$ python -q
>>> import numpy as np
>>> import numpy.linalg as la
>>> np.set_printoptions(precision=2, suppress=True, linewidth=160)
>>> mat = np.load("sample8.npy")
>>> mat
array([[ 1.89,  2.13,  0.54, -0.75,  0.19],
       [-0.67,  0.12,  0.23, -1.75, -2.33],
       [ 1.  , -0.06,  0.34,  2.11, -1.85],
       [ 0.67,  0.12, -2.9 , -0.15, -0.35],
       [ 1.89, -2.1 ,  0.39, -0.93,  0.09]])
>>> np.round(la.det(mat), 2)
np.float64(-243.0)
>>> np.sort(np.abs(la.eigvals(mat)))
array([3., 3., 3., 3., 3.])
>>> (mat + mat.T) / 2
array([[ 1.89,  0.73,  0.77, -0.04,  1.04],
       [ 0.73,  0.12,  0.08, -0.82, -2.21],
       [ 0.77,  0.08,  0.34, -0.39, -0.73],
       [-0.04, -0.82, -0.39, -0.15, -0.64],
       [ 1.04, -2.21, -0.73, -0.64,  0.09]])
>>> other = np.array([[0, 0, 1]])
>>> feats = np.block([[np.zeros((1, 1)), other], [other.T, np.zeros((3, 3))]])
>>> feats
array([[0., 0., 0., 1.],
       [0., 0., 0., 0.],
       [0., 0., 0., 0.],
       [1., 0., 0., 0.]])
>>> # 3 blocks once reordered
>>> rng = np.random.default_rng(355)
>>> idx = rng.permutation(5)
>>> idx
array([2, 4, 1, 0, 3])
>>> other = mat[idx][:, idx]
>>> np.allclose(other, mat)
False
>>> np.diag(other)
array([ 0.34,  0.09,  0.12,  1.89, -0.15])
>>> other = np.array([[0, 3], [2, -3], [-3, -2], [-1, -3]])
>>> la.matrix_rank(np.vstack([feats, other.T]))
np.int64(4)
>>> np.einsum("ik,kj->ij", feats, other)
array([[-1., -3.],
       [ 0.,  0.],
       [ 0.,  0.],
       [ 0.,  3.]])
>>> feats @ other
array([[-1., -3.],
       [ 0.,  0.],
       [ 0.,  0.],
       [ 0.,  3.]])
>>> la.matrix_rank(feats @ other)
np.int64(2)
>>> other.T @ feats.T
array([[-1.,  0.,  0.,  0.],
       [-3.,  0.,  0.,  3.]])
>>> Uu, s, vt = la.svd(feats)
>>> vecs = vt[:(s > 1e-8).sum()]
>>> x = feats[3] + -3 * feats[2] + rng.integers(2) * np.eye(4)[3]
>>> x
array([1., 0., 0., 0.])
>>> la.matrix_rank(np.vstack([feats, x]))
np.int64(2)
>>> np.argwhere(np.triu(feats))
array([[0, 3]])
>>> np.trace(feats @ feats @ feats) // 6
np.float64(0.0)
>>> low = np.diag(feats.sum(axis=1)) - feats
>>> low @ np.ones(4)
array([0., 0., 0., 0.])
>>> la.eigvalsh(low)
array([0., 0., 0., 2.])
>>> round(la.det(low[1:, 1:]))
0
>>> low
array([[ 1.,  0.,  0., -1.],
       [ 0.,  0.,  0.,  0.],
       [ 0.,  0.,  0.,  0.],
       [-1.,  0.,  0.,  1.]])
>>> la.matrix_rank(low)
np.int64(1)
>>> theta = np.radians(180)
>>> Rm = np.eye(4)
>>> Rm[1, 1] = Rm[3, 3] = np.cos(theta)
>>> Rm[1, 3], Rm[3, 1] = -np.sin(theta), np.sin(theta)
>>> Rm.round(2) + 0
array([[ 1.,  0.,  0.,  0.],
       [ 0., -1.,  0.,  0.],
       [ 0.,  0.,  1.,  0.],
       [ 0.,  0.,  0., -1.]])
>>> other = feats @ Rm.T
>>> np.round(np.abs(other - feats).max(axis=0), 2) + 0
array([0., 0., 0., 2.])
>>> la.svd(feats, compute_uv=False), la.svd(other, compute_uv=False)
(array([1., 1., 0., 0.]), array([1., 1., 0., 0.]))
>>> np.allclose(la.norm(feats, axis=1), la.norm(other, axis=1))
True
>>> other.round(2) + 0
array([[ 0.,  0.,  0., -1.],
       [ 0.,  0.,  0.,  0.],
       [ 0.,  0.,  0.,  0.],
       [ 1.,  0.,  0.,  0.]])
>>> round(float(la.det(Rm)), 2), np.trace(Rm)
(1.0, np.float64(0.0))
>>> data = np.array([[1, 0, 1, 1],
...     [0, 3, 2, 1],
...     [0, 1, 2, 1],
...     [2, 2, 1, 0],
...     [2, 1, 2, 2],
...     [1, 1, 3, 2]])
>>> data[:, 1] = 4 * data[:, 3]
>>> data
array([[1, 4, 1, 1],
       [0, 4, 2, 1],
       [0, 4, 2, 1],
       [2, 0, 1, 0],
       [2, 8, 2, 2],
       [1, 8, 3, 2]])
>>> # rows 1 and 2 are equal
>>> other = data[0, 0] * data[1:] - np.outer(data[1:, 0], data[0])
>>> other
array([[ 0,  4,  2,  1],
       [ 0,  4,  2,  1],
       [ 0, -8, -1, -2],
       [ 0,  0,  0,  0],
       [ 0,  4,  2,  1]])
>>> np.flatnonzero(~other.round(6).any(axis=1))
array([3])
>>> la.matrix_rank(other), la.matrix_rank(data)
(np.int64(2), np.int64(3))
>>> [round(float(la.det(feats[:i, :i])), 2) + 0 for i in range(1, 5)]
[0.0, 0.0, 0.0, 0.0]
>>> Uu, s, vt = la.svd(data)
>>> np.argmax(s[:-1] / (s[1:] + 1e-6)) + 1
np.int64(3)
>>> other = Uu[:, :3] @ np.diag(s[:3]) @ vt[:3]
>>> other.round(2) + 0
array([[1., 4., 1., 1.],
       [0., 4., 2., 1.],
       [0., 4., 2., 1.],
       [2., 0., 1., 0.],
       [2., 8., 2., 2.],
       [1., 8., 3., 2.]])
>>> round(np.abs(data - other).max(), 2)
np.float64(0.0)
>>> la.matrix_rank(data, rtol=0.05)
np.int64(3)
>>> np.round(data @ la.pinv(data) @ data, 2) + 0
array([[1., 4., 1., 1.],
       [0., 4., 2., 1.],
       [0., 4., 2., 1.],
       [2., 0., 1., 0.],
       [2., 8., 2., 2.],
       [1., 8., 3., 2.]])
>>> np.unique(data.round(6), axis=0).shape
(5, 4)
>>> np.round(np.trace(la.pinv(data) @ data), 2)
np.float64(3.0)
>>> la.lstsq(data[:-1].T, data[-1])[2]
np.int32(3)
>>> la.norm(data, axis=1)
array([4.36, 4.58, 4.58, 2.24, 8.72, 8.83])
>>> round(float(la.norm(data, 1)), 2), np.round(la.norm(data, np.inf), 2)
(28.0, np.float64(14.0))
>>> round(la.norm(data, 2), 2)
np.float64(14.57)
>>> np.round(la.norm(data) ** 2 / la.norm(data, 2) ** 2, 2)
np.float64(1.04)
>>> round(float(la.norm(data[1] - data[3])), 2)
4.69
>>> round(float(la.norm(data[1], 1)), 2), np.round(la.norm(data[1], np.inf), 2)
(7.0, np.float64(4.0))
>>> X = np.loadtxt("dump.csv", delimiter=",")
>>> X
array([[ 0.43, -0.44, -0.08,  0.18,  0.16],
       [-0.44,  0.18,  0.53, -0.19, -0.14],
       [-0.08,  0.53, -0.75, -0.01, -0.06],
       [ 0.18, -0.19, -0.01,  0.07,  0.07],
       [ 0.16, -0.14, -0.06,  0.07,  0.06]])
>>> # symmetric, so the eigenvalues are real
>>> idx = rng.permutation(5)
>>> idx
array([2, 4, 1, 3, 0])
>>> other = X[idx][:, idx]
>>> other
array([[-0.75, -0.06,  0.53, -0.01, -0.08],
       [-0.06,  0.06, -0.14,  0.07,  0.16],
       [ 0.53, -0.14,  0.18, -0.19, -0.44],
       [-0.01,  0.07, -0.19,  0.07,  0.18],
       [-0.08,  0.16, -0.44,  0.18,  0.43]])
>>> np.diag(other)
array([-0.75,  0.06,  0.18,  0.07,  0.43])
>>> np.round(np.sort(np.abs(la.eigvals(other))), 2) + 0
array([0., 0., 0., 1., 1.])
>>> np.round(la.det(other), 2), np.round(la.det(X[idx]), 2)
(np.float64(0.0), np.float64(0.0))
